>>> import numpy as np
>>> from numpy import linalg as LA
>>> np.set_printoptions(suppress=True, linewidth=200)
>>> out = np.array([[2, 6, 0, 1, 2, 2, 9, 8],
...     [9, 4, 5, 8, 2, 1, 6, 9],
...     [2, 1, 8, 6, 9, 8, 9, 1],
...     [9, 1, 6, 7, 4, 7, 4, 0],
...     [6, 9, 3, 6, 8, 8, 4, 3],
...     [7, 3, 2, 2, 7, 3, 8, 8],
...     [4, 1, 7, 8, 1, 0, 0, 7],
...     [6, 8, 0, 5, 8, 8, 5, 6]])
>>> M = out + out.T
>>> M
array([[ 4, 15,  2, 10,  8,  9, 13, 14],
       [15,  8,  6,  9, 11,  4,  7, 17],
       [ 2,  6, 16, 12, 12, 10, 16,  1],
       [10,  9, 12, 14, 10,  9, 12,  5],
       [ 8, 11, 12, 10, 16, 15,  5, 11],
       [ 9,  4, 10,  9, 15,  6,  8, 16],
       [13,  7, 16, 12,  5,  8,  0, 12],
       [14, 17,  1,  5, 11, 16, 12, 12]])
>>> round(LA.norm(M[2] - M[1]), 2)
np.float64(25.61)
>>> round(LA.norm(M[2], 1), 2), np.round(LA.norm(M[2], np.inf), 2)
(np.float64(75.0), np.float64(16.0))
>>> round(float(LA.norm(M) ** 2 / LA.norm(M, 2) ** 2), 2)
1.18
>>> LA.norm(M, axis=1).argmax()
np.int64(7)
>>> evals, vecs = LA.eigvalsh(M)
Traceback (most recent call last):
  File "<python-input-10>", line 1, in <module>
    evals, vecs = LA.eigvalsh(M)
    ^^^^^^^^^^^
ValueError: too many values to unpack (expected 2)
>>> evals, vecs = LA.eigh(M)
>>> np.round(LA.eigvalsh(M + 5 * np.eye(8)), 2)
array([-14.26,  -6.97,  -2.9 ,   5.95,   8.18,  14.85,  26.51,  84.64])
>>> np.round(vecs @ np.diag(evals) @ vecs.T, 2) + 0
array([[ 4., 15.,  2., 10.,  8.,  9., 13., 14.],
       [15.,  8.,  6.,  9., 11.,  4.,  7., 17.],
       [ 2.,  6., 16., 12., 12., 10., 16.,  1.],
       [10.,  9., 12., 14., 10.,  9., 12.,  5.],
       [ 8., 11., 12., 10., 16., 15.,  5., 11.],
       [ 9.,  4., 10.,  9., 15.,  6.,  8., 16.],
       [13.,  7., 16., 12.,  5.,  8.,  0., 12.],
       [14., 17.,  1.,  5., 11., 16., 12., 12.]])
>>> np.abs(vecs[:, -1]).round(6).argmax()
np.int64(4)
>>> np.round(vecs.T @ M @ vecs, 2) + 0
array([[-19.26,   0.  ,   0.  ,   0.  ,   0.  ,   0.  ,   0.  ,   0.  ],
       [  0.  , -11.97,   0.  ,   0.  ,   0.  ,   0.  ,   0.  ,   0.  ],
       [  0.  ,   0.  ,  -7.9 ,   0.  ,   0.  ,   0.  ,   0.  ,   0.  ],
       [  0.  ,   0.  ,   0.  ,   0.95,   0.  ,   0.  ,   0.  ,   0.  ],
       [  0.  ,   0.  ,   0.  ,   0.  ,   3.18,   0.  ,   0.  ,   0.  ],
       [  0.  ,   0.  ,   0.  ,   0.  ,   0.  ,   9.85,   0.  ,   0.  ],
       [  0.  ,   0.  ,   0.  ,   0.  ,   0.  ,   0.  ,  21.51,   0.  ],
       [  0.  ,   0.  ,   0.  ,   0.  ,   0.  ,   0.  ,   0.  ,  79.64]])
>>> np.round(vecs.T @ vecs, 2) + 0
array([[1., 0., 0., 0., 0., 0., 0., 0.],
       [0., 1., 0., 0., 0., 0., 0., 0.],
       [0., 0., 1., 0., 0., 0., 0., 0.],
       [0., 0., 0., 1., 0., 0., 0., 0.],
       [0., 0., 0., 0., 1., 0., 0., 0.],
       [0., 0., 0., 0., 0., 1., 0., 0.],
       [0., 0., 0., 0., 0., 0., 1., 0.],
       [0., 0., 0., 0., 0., 0., 0., 1.]])
>>> np.unique(evals.round(6) + 0, return_counts=True)[1]
array([1, 1, 1, 1, 1, 1, 1, 1])
>>> np.round(np.abs(vecs[:, -1]), 2)
array([0.34, 0.35, 0.33, 0.36, 0.39, 0.35, 0.32, 0.39])
